% ipython --no-banner

In [1]: import numpy as np

In [2]: from numpy import linalg as LA

In [3]: np.set_printoptions(suppress=True, linewidth=120)

In [4]: tidy = lambda a: np.round(a, 3) + 0

In [5]: mat = np.array([[-2.0, 0.0, -2.0, -2.0],
   ...:     [0.0, 2.0, 0.0, 0.0],
   ...:     [4.0, 0.0, 4.0, 2.0],
   ...:     [0.0, 0.0, 0.0, 2.0]])

In [6]: rk = LA.matrix_rank(mat)

In [7]: rk
Out[7]: np.int64(3)

In [8]: null = LA.svd(mat)[2][rk:].T

In [9]: print(null.shape)
(4, 1)

In [10]: [int(LA.matrix_rank(np.delete(mat, i, axis=0))) for i in range(4)]
Out[10]: [3, 2, 3, 3]

In [11]: print(np.allclose(mat @ null, 0))
True

In [12]: tidy(null[:, 0] / null[np.abs(null[:, 0]).round(6).argmax(), 0])
Out[12]: array([ 1.,  0., -1.,  0.])

In [13]: LA.matrix_rank(mat.T @ mat), LA.matrix_rank(mat @ mat.T)
Out[13]: (np.int64(3), np.int64(3))

In [14]: tidy(mat @ null)
Out[14]: 
array([[0.],
       [0.],
       [0.],
       [0.]])

In [15]: B = mat / LA.norm(mat, axis=1, keepdims=True)

In [16]: G = B @ B.T

In [17]: tidy(LA.norm(B, axis=1))
Out[17]: array([1., 1., 1., 1.])

In [18]: print(np.degrees(np.arccos(np.clip(G[2, 1], -1, 1))))
90.0

In [19]: x = np.array([3, 4, 5, 1])

In [20]: print(mat @ np.eye(4)[3])
[-2.  0.  2.  2.]

In [21]: np.einsum("ij,j->i", mat, x)
Out[21]: array([-18.,   8.,  34.,   2.])

In [22]: m1 = np.array([[0, -3, 0, 0, 0],
    ...:     [3, 0, 0, 0, 0],
    ...:     [-2, 0, -1, 0, 0],
    ...:     [0, 0, 0, -3, 0]])

In [23]: np.unravel_index(np.abs(m1).argmax(), m1.shape)
Out[23]: (np.int64(0), np.int64(1))

In [24]: tidy(LA.svd(m1, compute_uv=False))
Out[24]: array([3.65 , 3.   , 3.   , 0.822])

In [25]: m1.sum(axis=1)
Out[25]: array([-3,  3, -3, -3])

In [26]: m1 - m1[0]
Out[26]: 
array([[ 0,  0,  0,  0,  0],
       [ 3,  3,  0,  0,  0],
       [-2,  3, -1,  0,  0],
       [ 0,  3,  0, -3,  0]])

In [27]: m1.mean(axis=0)
Out[27]: array([ 0.25, -0.75, -0.25, -0.75,  0.  ])

In [28]: np.abs(m1).max()
Out[28]: np.int64(3)

In [29]: M = np.load("a.npy")

In [30]: tidy(M)
Out[30]: 
array([[ -2.497,   4.059,  -3.37 ,   0.112, -12.526,   8.449,  -5.079,  -9.233,  -5.157],
       [-11.447,   7.829,  -7.436,   1.066,  -2.137,   0.312,   7.124,  -7.775,  -5.949],
       [ -4.433,   5.145,  -4.451,   0.304, -11.666,   7.653,  -3.202,  -9.785,  -5.772],
       [-11.468,   6.56 ,  -6.495,   1.134,   4.441,  -4.262,  10.757,  -3.675,  -3.854],
       [  5.706,  -5.813,   5.127,  -0.433,  10.865,  -6.966,   1.839,  10.   ,   6.101],
       [ -7.583,   6.714,  -6.062,   0.628,  -9.252,   5.653,   0.409, -10.048,  -6.449],
       [ -5.061,   0.868,  -1.359,   0.604,  12.354,  -9.105,  10.464,   4.875,   1.625],
       [  8.395,  -7.063,   6.436,  -0.714,   8.345,  -4.939,  -1.497,   9.938,   6.532],
       [  8.541,  -3.59 ,   3.874,  -0.911,  -9.95 ,   7.791, -11.665,  -1.414,   0.745],
       [ -3.556,  -0.203,  -0.35 ,   0.466,  12.849,  -9.294,   9.644,   6.03 ,   2.476],
       [  1.405,   1.652,  -1.03 ,  -0.265, -13.135,   9.273,  -8.243,  -7.419,  -3.557],
       [ -4.941,   5.416,  -4.724,   0.356, -11.371,   7.396,  -2.672,  -9.886,  -5.911],
       [ 11.432,  -6.507,   6.451,  -1.132,  -4.59 ,   4.362, -10.813,   3.562,   3.79 ],
       [  2.16 ,   1.153,  -0.553,  -0.336, -13.087,   9.317,  -8.764,  -6.964,  -3.194],
       [  9.529,  -7.489,   6.913,  -0.838,   6.766,  -3.725,  -3.187,   9.588,   6.548],
       [ -9.682,   7.539,  -6.972,   0.855,  -6.515,   3.535,   3.436,  -9.518,  -6.538],
       [ -9.446,   7.461,  -6.88 ,   0.828,  -6.897,   3.825,   3.055,  -9.624,  -6.552],
       [  1.182,  -3.279,   2.605,   0.017,  12.892,  -8.839,   6.234,   8.722,   4.669],
       [ 11.837,  -7.385,   7.161,  -1.139,  -1.431,   2.208,  -9.369,   5.764,   4.987],
       [ -9.049,   4.03 ,  -4.273,   0.953,   9.38 ,  -7.446,  11.719,   0.772,  -1.161],
       [  6.644,  -2.055,   2.465,  -0.746, -11.521,   8.688, -11.153,  -3.464,  -0.631],
       [ -4.894,   5.392,  -4.699,   0.351, -11.399,   7.421,  -2.721,  -9.877,  -5.899],
       [ 11.836,  -7.464,   7.219,  -1.135,  -1.027,   1.927,  -9.146,   6.016,   5.116],
       [  0.304,   2.36 ,  -1.712,  -0.16 , -13.108,   9.141,  -7.43 ,  -8.022,  -4.055],
       [  1.391,  -3.405,   2.728,  -0.004,  12.845,  -8.785,   6.057,   8.81 ,   4.75 ],
       [-10.98 ,   7.839,  -7.377,   1.006,  -3.742,   1.475,   5.902,  -8.515,  -6.248],
       [  8.892,  -3.892,   4.148,  -0.94 ,  -9.565,   7.559, -11.707,  -0.977,   1.029],
       [  9.959,  -7.624,   7.074,  -0.886,   6.03 ,  -3.17 ,  -3.904,   9.371,   6.511],
       [  8.887,  -7.258,   6.651,  -0.767,   7.712,  -4.449,  -2.202,   9.819,   6.556],
       [  8.078,  -3.201,   3.52 ,  -0.871, -10.406,   8.06 , -11.58 ,  -1.96 ,   0.386],
       [  8.464,  -7.091,   6.467,  -0.721,   8.261,  -4.874,  -1.593,   9.924,   6.537],
       [ 11.775,  -7.646,   7.346,  -1.118,   0.11 ,   1.13 ,  -8.476,   6.693,   5.452],
       [  7.942,  -6.872,   6.23 ,  -0.666,   8.87 ,  -5.351,  -0.879,  10.011,   6.492],
       [ -3.234,   4.482,  -3.789,   0.185, -12.245,   8.179,  -4.39 ,  -9.473,  -5.406]])

In [31]: idx = M[:, 1] > np.median(M[:, 1])

In [32]: u = M[idx].mean(axis=0) - M[~idx].mean(axis=0)

In [33]: print(tidy((((M - M.mean(axis=0)) @ u > 0) == idx).mean()))
0.941

In [34]: np.argsort(-np.abs(u).round(6), kind="stable")
Out[34]: array([0, 7, 1, 2, 8, 4, 6, 5, 3])

In [35]: idx.astype(int)
Out[35]: array([1, 1, 1, 1, 0, 1, 1, 0, 0, 1, 1, 1, 0, 1, 0, 1, 1, 0, 0, 1, 0, 1, 0, 1, 0, 1, 0, 0, 0, 0, 0, 0, 0, 1])

In [36]: Uu, sigma, vt = LA.svd(M)

In [37]: vecs = vt[:(sigma > 1e-8).sum()]

In [38]: rng = np.random.default_rng(94229)

In [39]: x = M[32] + 3 * M[21] + rng.integers(2) * np.eye(9)[8]

In [40]: tidy(x)
Out[40]: array([ -6.74 ,   9.303,  -7.868,   0.387, -25.327,  16.911,  -9.043, -19.621, -10.205])

In [41]: tidy(LA.norm(x - vecs.T @ vecs @ x))
Out[41]: np.float64(0.945)

In [42]: np.allclose(vecs.T @ vecs @ x, x)
Out[42]: False

In [43]: print(LA.cond(M) > 100)
True

In [44]: F = np.load("mat.npy")

In [45]: F
Out[45]: 
array([[1.   , 0.2  , 0.04 , 0.008, 0.002],
       [0.2  , 1.   , 0.2  , 0.04 , 0.008],
       [0.04 , 0.2  , 1.   , 0.2  , 0.04 ],
       [0.008, 0.04 , 0.2  , 1.   , 0.2  ],
       [0.002, 0.008, 0.04 , 0.2  , 1.   ]])

In [46]: x = np.array([-3, -3, 3, 2, -1])

In [47]: a = np.maximum(F @ x, 0)

In [48]: tidy(np.maximum(F @ (3 * x), 0))
Out[48]: array([0.   , 0.   , 7.92 , 6.768, 0.   ])

In [49]: np.flatnonzero(a > 1e-9)
Out[49]: array([2, 3])

In [50]: print(tidy(F.T @ a))
[0.124 0.618 3.091 2.784 0.557]

In [51]: tidy(np.tanh(F @ x))
Out[51]: array([-0.998, -0.994,  0.99 ,  0.978, -0.47 ])

In [52]: F * (a > 1e-9)[:, None]
Out[52]: 
array([[0.   , 0.   , 0.   , 0.   , 0.   ],
       [0.   , 0.   , 0.   , 0.   , 0.   ],
       [0.04 , 0.2  , 1.   , 0.2  , 0.04 ],
       [0.008, 0.04 , 0.2  , 1.   , 0.2  ],
       [0.   , 0.   , 0.   , 0.   , 0.   ]])

In [53]: B = F / np.sqrt((F ** 2).mean(axis=1, keepdims=True))

In [54]: tidy(F - F.mean(axis=1, keepdims=True))
Out[54]: 
array([[ 0.75 , -0.05 , -0.21 , -0.242, -0.248],
       [-0.09 ,  0.71 , -0.09 , -0.25 , -0.282],
       [-0.256, -0.096,  0.704, -0.096, -0.256],
       [-0.282, -0.25 , -0.09 ,  0.71 , -0.09 ],
       [-0.248, -0.242, -0.21 , -0.05 ,  0.75 ]])

In [55]: LA.matrix_rank(B) == LA.matrix_rank(F)
Out[55]: np.True_

In [56]: LA.matrix_rank(F - F.mean(axis=1, keepdims=True))
Out[56]: np.int64(4)

In [57]: tidy(B[4])
Out[57]: array([0.004, 0.018, 0.088, 0.438, 2.191])

In [58]: K = np.load("test7.npy")

In [59]: print(K)
[[ 1  2  1  2  2  3  3  3  0  0 -6  3]
 [ 3  3  2  1  2  0  3  3  3  2 -4  2]
 [ 3  1  0  0  1  1  3  0  3  3 -4  2]
 [ 0  0  0  1  2  0  0  1  3  2 -4  2]]

In [60]: W = np.array([[2, 1, 2],
    ...:     [3, 0, 3],
    ...:     [0, 2, 2],
    ...:     [1, 1, 3],
    ...:     [1, 2, 3],
    ...:     [0, 0, 2],
    ...:     [1, 3, 1],
    ...:     [2, 2, 0],
    ...:     [2, 0, 2],
    ...:     [0, 3, 3],
    ...:     [0, 0, 1],
    ...:     [2, 2, 2]])

In [61]: c = np.array([2, 3, -3])

In [62]: H = np.maximum(K @ W + c, 0)

In [63]: H
Out[63]: 
array([[29, 33, 28],
       [39, 40, 40],
       [25, 30, 29],
       [17, 20, 18]])

In [64]: (H > 0).astype(int)
Out[64]: 
array([[1, 1, 1],
       [1, 1, 1],
       [1, 1, 1],
       [1, 1, 1]])

In [65]: Z = np.array([[1, 2], [-4, -3], [-3, 1]])

In [66]: (H @ Z).round(6).argmax(axis=1)
Out[66]: array([1, 1, 1, 1])

In [67]: H @ Z
Out[67]: 
array([[-187,  -13],
       [-241,   -2],
       [-182,  -11],
       [-117,   -8]])

In [68]: tidy(np.abs(LA.svd(H)[2][-1]))
Out[68]: array([0.777, 0.121, 0.618])

In [69]: print(LA.matrix_rank(H, rtol=0.1))
1

In [70]: LA.cond(H) > 100
Out[70]: np.False_

In [71]: w, vecs = LA.eig(F)

In [72]: tidy(w)
Out[72]: array([1.399, 1.172, 0.948, 0.696, 0.786])

In [73]: tidy(np.sort(LA.eigvals(F @ F)))
Out[73]: array([0.484, 0.618, 0.898, 1.373, 1.957])

In [74]: tidy(np.prod(w))
Out[74]: np.float64(0.849)

In [75]: u, v = K[1], K[0]

In [76]: print(u @ u)
78

In [77]: u @ v
Out[77]: np.int64(65)

In [78]: p = (u @ v) / (u @ u) * u

In [79]: tidy(p)
Out[79]: array([ 2.5  ,  2.5  ,  1.667,  0.833,  1.667,  0.   ,  2.5  ,  2.5  ,  2.5  ,  1.667, -3.333,  1.667])

In [80]: tidy((v - p) @ u)
Out[80]: np.float64(0.0)

In [81]: tidy(LA.norm(u + v) ** 2 + LA.norm(u - v) ** 2)
Out[81]: np.float64(328.0)

In [82]: x = np.array([0, 0, 0, 2, 2])

In [83]: a = np.maximum(m1 @ x, 0)

In [84]: tidy(np.tanh(m1 @ x))
Out[84]: array([ 0.,  0.,  0., -1.])

In [85]: m1.T @ a
Out[85]: array([0, 0, 0, 0, 0])

In [86]: E = np.load("arr.npy")

In [87]: E
Out[87]: 
array([[1, 2, 1, 2, 1, 2],
       [1, 1, 1, 1, 1, 1],
       [2, 2, 2, 2, 2, 2],
       [1, 2, 1, 2, 1, 2],
       [1, 1, 1, 1, 1, 1],
       [2, 2, 2, 2, 2, 2]])

In [88]: print(tidy(LA.norm(E, 2)))
9.378

In [89]: LA.norm(E, axis=1).argmax()
Out[89]: np.int64(2)

In [90]: rk = LA.matrix_rank(E)

In [91]: rk
Out[91]: np.int64(2)

In [92]: null = LA.svd(E)[2][rk:].T

In [93]: np.allclose(E @ null, 0)
Out[93]: True

In [94]: tidy(LA.norm(E, 2) / LA.norm(E))
Out[94]: np.float64(0.989)

In [95]: LA.cond(E) > 100
Out[95]: np.True_

In [96]: LA.matrix_rank(E, rtol=0.1)
Out[96]: np.int64(2)

In [97]: x = np.ones(5)

In [98]: for _ in range(4):
    ...:     x = F @ x
    ...:     x /= LA.norm(x)
    ...:     print(round(x @ F @ x, 3))
    ...: 
1.388
1.394
1.397
1.398

In [99]: tidy(x)
Out[99]: array([0.343, 0.49 , 0.533, 0.49 , 0.343])

In [100]: B = E + rng.integers(-2, 3, (6, 2)) @ rng.integers(-2, 3, (2, 6))

In [101]: B
Out[101]: 
array([[-3,  7, -2,  5,  6,  2],
       [-1,  1, -3,  5,  1,  1],
       [ 6,  0,  8, -4,  0,  2],
       [ 3, -2,  1,  2, -3,  2],
       [ 3, -1,  3, -1, -1,  1],
       [ 6, -2,  6, -2, -2,  2]])

In [102]: tidy(LA.svd(B - E, compute_uv=False))
Out[102]: array([17.358,  7.122,  0.   ,  0.   ,  0.   ,  0.   ])

In [103]: np.abs(B - E).sum(axis=1)
Out[103]: array([20, 10, 20, 10, 10, 20])

In [104]: X = np.load("run10.npy")

In [105]: X
Out[105]: 
array([[-2, -1,  2,  2],
       [ 0,  3,  3,  2],
       [ 0,  0, -1, -1],
       [ 0,  0,  0, -3]])

In [106]: u = np.array([-6, 6, 5, 1])

In [107]: B = X + np.outer(u, np.eye(4)[3])

In [108]: B
Out[108]: 
array([[-2., -1.,  2., -4.],
       [ 0.,  3.,  3.,  8.],
       [ 0.,  0., -1.,  4.],
       [ 0.,  0.,  0., -2.]])

In [109]: tidy(LA.det(B) / LA.det(X)), tidy(1 + LA.solve(X, u)[3])
Out[109]: (np.float64(0.667), np.float64(0.667))

In [110]: tidy(np.sort(LA.eigvals(B)))
Out[110]: array([-2., -2., -1.,  3.])

In [111]: np.prod(np.diag(B)), tidy(LA.det(B))
Out[111]: (np.float64(-12.0), np.float64(-12.0))

In [112]: LA.matrix_rank(B - B[0, 0] * np.eye(4))
Out[112]: np.int64(3)

In [113]: arr = np.loadtxt("layer5.csv", delimiter=",")

In [114]: arr
Out[114]: 
array([[ 4., -4., -5.,  1.,  5.],
       [ 0.,  0.,  0.,  0.,  0.],
       [ 6.,  1.,  0.,  3.,  1.],
       [ 4.,  0.,  2.,  5., -2.],
       [ 3., -2., -3.,  4.,  2.],
       [ 3., -1., -1.,  3., -1.],
       [ 4.,  0.,  2.,  5., -2.],
       [ 4., -3., -3.,  0.,  2.],
       [ 3., -2., -3.,  4.,  2.],
       [ 7.,  0.,  0., -1.,  1.],
       [ 3.,  3.,  3., -1., -1.],
       [ 6.,  1.,  0.,  3.,  1.],
       [ 0.,  0.,  0.,  0.,  0.],
       [ 3.,  3.,  3., -1., -1.],
       [ 4.,  0.,  2.,  5., -2.],
       [ 2., -1.,  1., -1.,  2.],
       [ 4., -3., -3.,  0.,  2.],
       [ 0., -1., -2.,  1.,  3.],
       [ 3.,  3.,  3., -1., -1.],
       [ 0.,  0.,  0.,  0.,  0.],
       [ 0., -1., -2.,  1.,  3.],
       [ 1., -2., -2., -3.,  3.],
       [ 3.,  3.,  3., -1., -1.],
       [ 4.,  3.,  4.,  2.,  1.],
       [ 0.,  0.,  0.,  0.,  0.],
       [ 0.,  0.,  0.,  0.,  0.],
       [ 0., -1., -2.,  1.,  3.],
       [ 0.,  0.,  0.,  0.,  0.],
       [ 1., -2., -2., -3.,  3.],
       [ 0.,  0.,  0.,  0.,  0.],
       [ 0.,  0.,  0.,  0.,  0.],
       [ 3.,  3.,  3., -1., -1.],
       [ 4.,  4.,  6.,  1., -2.],
       [ 7.,  0.,  0., -1.,  1.],
       [ 3.,  3.,  3., -1., -1.],
       [ 3., -1., -1.,  3., -1.],
       [ 0.,  0.,  0.,  0.,  0.],
       [ 4.,  0.,  2.,  5., -2.],
       [ 0.,  0.,  0.,  0.,  0.],
       [ 4.,  4.,  6.,  1., -2.],
       [ 0., -1., -2.,  1.,  3.]])

In [115]: x = np.array([-2, 3, -5, 4, 0])

In [116]: rhs = arr @ x

In [117]: c, lr = np.zeros(5), 1 / LA.norm(arr, 2) ** 2

In [118]: for i in range(8):
     ...:     c -= lr * arr.T @ (arr @ c - rhs)
     ...:     if i % 2 == 0: print(i, round(LA.norm(arr @ c - rhs), 3))
     ...: 
0 40.738
2 26.108
4 20.309
6 17.82

In [119]: tidy(LA.cond(arr))
Out[119]: np.float64(7.434)
